$ python3 -q
>>> import numpy as np
>>> import numpy.linalg as la
>>> np.set_printoptions(precision=2, suppress=True, linewidth=100)
>>> tidy = lambda a: np.round(a, 2) + 0
>>> F = np.load("m.npy")
>>> F
array([[ -3,   6,   6],
       [ -2,   7,  14],
       [ -8,  10,  12],
       [ -1,   1,   8],
       [ -4,  10,   7],
       [-13,   1,   3],
       [ -6,   8,  12],
       [-13,  -1,  18],
       [-20,   0,  11],
       [-18,  -2,  15],
       [-13, -10,   9]])
>>> cen = (F - F.mean(axis=0)) / F.std(axis=0)
>>> cen.std(axis=0)
array([1., 1., 1.])
>>> np.argwhere(np.abs(cen) > 2)
array([[10,  1]])
>>> b = la.lstsq(np.delete(cen, 0, axis=1), cen[:, 0])[0]
>>> tidy(1 - np.var(cen[:, 0] - np.delete(cen, 0, axis=1) @ b))
np.float64(0.4)
>>> np.abs(b).argmax()
np.int64(0)
>>> D = la.norm(F[:, None] - F[None], axis=-1)
>>> la.matrix_rank(D ** 2)
np.int64(5)
>>> tidy(la.norm(F, axis=1))
array([ 9.  , 15.78, 17.55,  8.12, 12.85, 13.38, 15.62, 22.23, 22.83, 23.52, 18.71])
>>> x0 = np.array([-1, -3, -1])
>>> y = F @ x0
>>> y
array([-21, -33, -34, -10, -33,   7, -30,  -2,   9,   9,  34])
>>> rng = np.random.default_rng(920)
>>> y = y + 0.02 * rng.normal(size=11)
>>> tidy(y)
array([-21.  , -32.97, -33.97, -10.01, -33.  ,   7.01, -30.03,  -2.  ,   8.98,   9.  ,  33.99])
>>> b, *_ = la.lstsq(F, y)
>>> tidy(la.norm(y - F @ b))
np.float64(0.05)
>>> tidy(b)
array([-1., -3., -1.])
>>> [round(float(la.norm(la.solve(F.T @ F + lam * np.eye(3), F.T @ y))), 2) for lam in (0, 1, 10, 100)]
[3.32, 3.31, 3.25, 2.79]
>>> tidy(F.T @ (y - F @ b))
array([0., 0., 0.])
>>> J = np.load("w.npy")
>>> J
array([[1.  , 0.9 , 0.81],
       [0.9 , 1.  , 0.9 ],
       [0.81, 0.9 , 1.  ]])
>>> B = J / la.norm(J, axis=1, keepdims=True)
>>> G = B @ B.T
>>> (G - 2 * np.eye(3)).round(6).argmax(axis=1)
array([1, 0, 1])
>>> tidy(G)
array([[1.  , 0.99, 0.99],
       [0.99, 1.  , 0.99],
       [0.99, 0.99, 1.  ]])
>>> np.argwhere(np.triu(np.abs(G) > 0.95, 1))
array([[0, 1],
       [0, 2],
       [1, 2]])
>>> tidy(G[0])
array([1.  , 0.99, 0.99])
>>> tidy(np.degrees(np.arccos(np.clip(G[0, 2], -1, 1))))
np.float64(9.82)
>>> tidy(la.det(2 * J)), tidy(la.det(J))
(np.float64(0.29), np.float64(0.04))
>>> tidy(np.poly(J))
array([ 1.  , -3.  ,  0.72, -0.04])
>>> x0 = np.ones(3)
>>> for _ in range(4):
...     x0 = J @ x0
...     x0 /= la.norm(x0)
...     print(round(x0 @ J @ x0, 2))
... 
2.74
2.74
2.74
2.74
>>> tidy(la.eigvalsh(J)[-1])
np.float64(2.74)
>>> m1 = np.load("layer9.npy")
>>> m1
array([[ 2.52, -3.88, -3.46],
       [-4.75,  1.09,  2.7 ],
       [ 0.18, -0.21, -8.17]])
>>> tidy(la.eigvals(m1).sum().real)
np.float64(-4.56)
>>> tidy(la.det(2 * m1)), tidy(la.det(m1))
(np.float64(999.22), np.float64(124.9))
>>> tidy(la.det(m1.T))
np.float64(124.9)
>>> tidy(la.eigvals(m1))
array([ 6.07, -2.54, -8.09])
>>> tidy(np.einsum("ij,ji->", m1, m1))
np.float64(108.77)
>>> mat = np.load("sample7.npy")
>>> tidy(mat)
array([[ 1.  ,  0.  ,  0.  ,  0.  ],
       [ 0.  , -0.71,  0.  ,  0.71],
       [ 0.  ,  0.  ,  1.  ,  0.  ],
       [ 0.  , -0.71,  0.  , -0.71]])
>>> G = mat.T @ mat
>>> np.diag(G)
array([1., 1., 1., 1.])
>>> (mat @ mat.T).shape
(4, 4)
>>> np.trace(G), (mat ** 2).sum()
(np.float64(4.0), np.float64(4.0))
>>> tidy(G)
array([[1., 0., 0., 0.],
       [0., 1., 0., 0.],
       [0., 0., 1., 0.],
       [0., 0., 0., 1.]])
>>> la.matrix_rank(G)
np.int64(4)
>>> f = np.array([7, 0])
>>> np.polyval(f, mat[0])
array([7., 0., 0., 0.])
>>> np.correlate(mat[0], mat[2], "full")
array([0., 1., 0., 0., 0., 0., 0.])
>>> tidy(np.array([np.convolve(row, f, "same") for row in mat]))
array([[ 7.  ,  0.  ,  0.  ,  0.  ],
       [ 0.  , -4.95,  0.  ,  4.95],
       [ 0.  ,  0.  ,  7.  ,  0.  ],
       [ 0.  , -4.95,  0.  , -4.95]])
>>> np.cross(mat[0, :3], mat[2, :3])
array([ 0., -1.,  0.])
>>> np.convolve(mat[0], f)
array([7., 0., 0., 0., 0.])
>>> W0 = np.loadtxt("block10.csv", delimiter=",")
>>> W0
array([[ 4., -4., -6.],
       [-4.,  4.,  6.],
       [-6.,  6.,  9.]])
>>> w, vecs = la.eigh(W0)
>>> tidy(la.eigvalsh(W0 + 4 * np.eye(3)))
array([ 4.,  4., 21.])
>>> B = W0[0, 0] * W0[1:] - np.outer(W0[1:, 0], W0[0])
>>> B
array([[0., 0., 0.],
       [0., 0., 0.]])
>>> la.matrix_rank(B), la.matrix_rank(W0)
(np.int64(0), np.int64(1))
>>> tidy(mat @ mat)
array([[ 1.,  0.,  0.,  0.],
       [ 0.,  0.,  0., -1.],
       [ 0.,  0.,  1.,  0.],
       [ 0.,  1.,  0.,  0.]])
>>> tidy((mat - mat.T) / 2)
array([[ 0.  ,  0.  ,  0.  ,  0.  ],
       [ 0.  ,  0.  ,  0.  ,  0.71],
       [ 0.  ,  0.  ,  0.  ,  0.  ],
       [ 0.  , -0.71,  0.  ,  0.  ]])
>>> tidy(np.trace(mat))
np.float64(0.59)
>>> tidy((mat + mat.T) / 2)
array([[ 1.  ,  0.  ,  0.  ,  0.  ],
       [ 0.  , -0.71,  0.  ,  0.  ],
       [ 0.  ,  0.  ,  1.  ,  0.  ],
       [ 0.  ,  0.  ,  0.  , -0.71]])
>>> B = W0 / la.norm(W0, axis=1, keepdims=True)
>>> G = B @ B.T
>>> (G - 2 * np.eye(3)).round(6).argmax(axis=1)
array([0, 2, 1])
>>> (np.abs(G) > 0.9).astype(int)
array([[1, 1, 1],
       [1, 1, 1],
       [1, 1, 1]])
>>> np.degrees(np.arccos(np.clip(G[0, 2], -1, 1)))
np.float64(180.0)
>>> G[0]
array([ 1., -1., -1.])
>>> tidy(G)
array([[ 1., -1., -1.],
       [-1.,  1.,  1.],
       [-1.,  1.,  1.]])
>>> tidy(la.norm(W0))
np.float64(17.0)
>>> np.diff(W0, axis=0)
array([[-8.,  8., 12.],
       [-2.,  2.,  3.]])
>>> W0 - W0[0]
array([[  0.,   0.,   0.],
       [ -8.,   8.,  12.],
       [-10.,  10.,  15.]])
>>> W0.shape
(3, 3)
>>> la.matrix_rank(W0)
np.int64(1)
>>> W0.sum(axis=0)
array([-6.,  6.,  9.])
>>> tidy(la.svd(W0, compute_uv=False))
array([17.,  0.,  0.])
>>> A = np.load("dump.npy")
>>> A
array([[ 1.7 , -0.5 , -0.7 ],
       [ 0.55,  0.29, -0.04],
       [ 0.5 ,  0.2 ,  0.  ],
       [-0.1 ,  1.4 ,  0.7 ]])
>>> B = np.c_[A[:, :2] @ np.array([[1, -2], [1, 2]]), np.array([-3, 2, -3, 2])]
>>> tidy(B)
array([[ 1.2 , -4.4 , -3.  ],
       [ 0.84, -0.52,  2.  ],
       [ 0.7 , -0.6 , -3.  ],
       [ 1.3 ,  3.  ,  2.  ]])
>>> la.matrix_rank(B)
np.int64(3)
>>> tidy(la.lstsq(A, B[:, 0])[0])
array([1., 1., 0.])
>>> la.cond(A) > 100
np.False_
>>> np.argsort(-la.norm(A, axis=0).round(6), kind="stable")[:3]
array([0, 1, 2])
>>> tidy(la.norm(A, 2) / la.norm(A))
np.float64(0.83)
>>> round(np.log10(la.cond(A)))
2
>>> tidy(np.abs(la.svd(A)[2][-1]))
array([0.24, 0.42, 0.88])
>>> Uu, sv, VT = la.svd(A)
>>> tidy(sv)
array([2.16, 1.45, 0.04])
>>> B = Uu[:, :2] @ np.diag(sv[:2]) @ VT[:2]
>>> tidy(np.abs(A - B).max())
np.float64(0.03)
>>> tidy(la.norm(A - B, 2)), tidy(sv[2])
(np.float64(0.04), np.float64(0.04))
>>> la.matrix_rank(A, rtol=0.05)
np.int64(2)
>>> x0 = np.array([1, 1, -2])
>>> y = A @ x0
>>> b, lr = np.zeros(3), 1 / la.norm(A, 2) ** 2
>>> for i in range(5):
...     b -= lr * A.T @ (A @ b - y)
...     if i % 1 == 0: print(i, round(la.norm(A @ b - y), 2))
... 
0 0.77
1 0.43
2 0.25
3 0.15
4 0.11
>>> tidy(b)
array([ 1.43,  0.15, -0.32])
>>> tidy(la.cond(A))
np.float64(49.66)
>>> arr = np.load("a.npy")
>>> arr
array([[ -8.08,  -0.07,   0.32],
       [ -9.74,   1.04,   0.47],
       [-10.84,   0.56,   0.34],
       [-10.54,  -0.55,  -0.21],
       [-11.08,  -0.41,  -0.77],
       [ -8.48,   0.  ,  -1.65],
       [ -9.41,   0.52,  -1.01],
       [ -8.33,  -0.62,   0.46],
       [-11.08,  -0.03,  -0.04],
       [-10.89,   0.65,   1.18],
       [-10.27,  -0.82,  -0.28],
       [-11.82,   0.2 ,  -1.3 ],
       [-10.57,  -0.17,  -0.67],
       [-11.98,  -1.96,   0.24],
       [ -9.08,   1.95,  -1.07],
       [-10.74,  -1.46,   0.16],
       [-10.65,   0.56,  -0.75],
       [ -9.94,   0.6 ,   0.28]])
>>> cen = (arr - arr.mean(axis=0)) / arr.std(axis=0)
>>> tidy(cen.std(axis=0))
array([1., 1., 1.])
>>> b = la.lstsq(np.delete(cen, 2, axis=1), cen[:, 2])[0]
>>> np.abs(b).argmax()
np.int64(1)
>>> M = np.load("run19.npy")
>>> tidy(M)
array([[ 0.25, -0.25, -0.35],
       [-0.25,  0.25,  0.35],
       [-0.35,  0.35,  0.49]])
>>> tidy(la.norm(M, 2) / la.norm(M))
np.float64(1.0)
>>> la.cond(M) > 100
np.True_
>>> [round(float(x), 2) for x in la.svd(M, compute_uv=False)[:3]]
[1.0, 0.0, 0.0]
>>> q = mat.astype(float).copy()
>>> for j in range(4):
...     q[:, j] -= q[:, :j] @ (q[:, :j].T @ q[:, j])
...     q[:, j] /= la.norm(q[:, j])
... 
>>> tidy(q)
array([[ 1.  ,  0.  ,  0.  ,  0.  ],
       [ 0.  , -0.71,  0.  ,  0.71],
       [ 0.  ,  0.  ,  1.  ,  0.  ],
       [ 0.  , -0.71,  0.  , -0.71]])
>>> tidy(q.T @ mat)
array([[1., 0., 0., 0.],
       [0., 1., 0., 0.],
       [0., 0., 1., 0.],
       [0., 0., 0., 1.]])
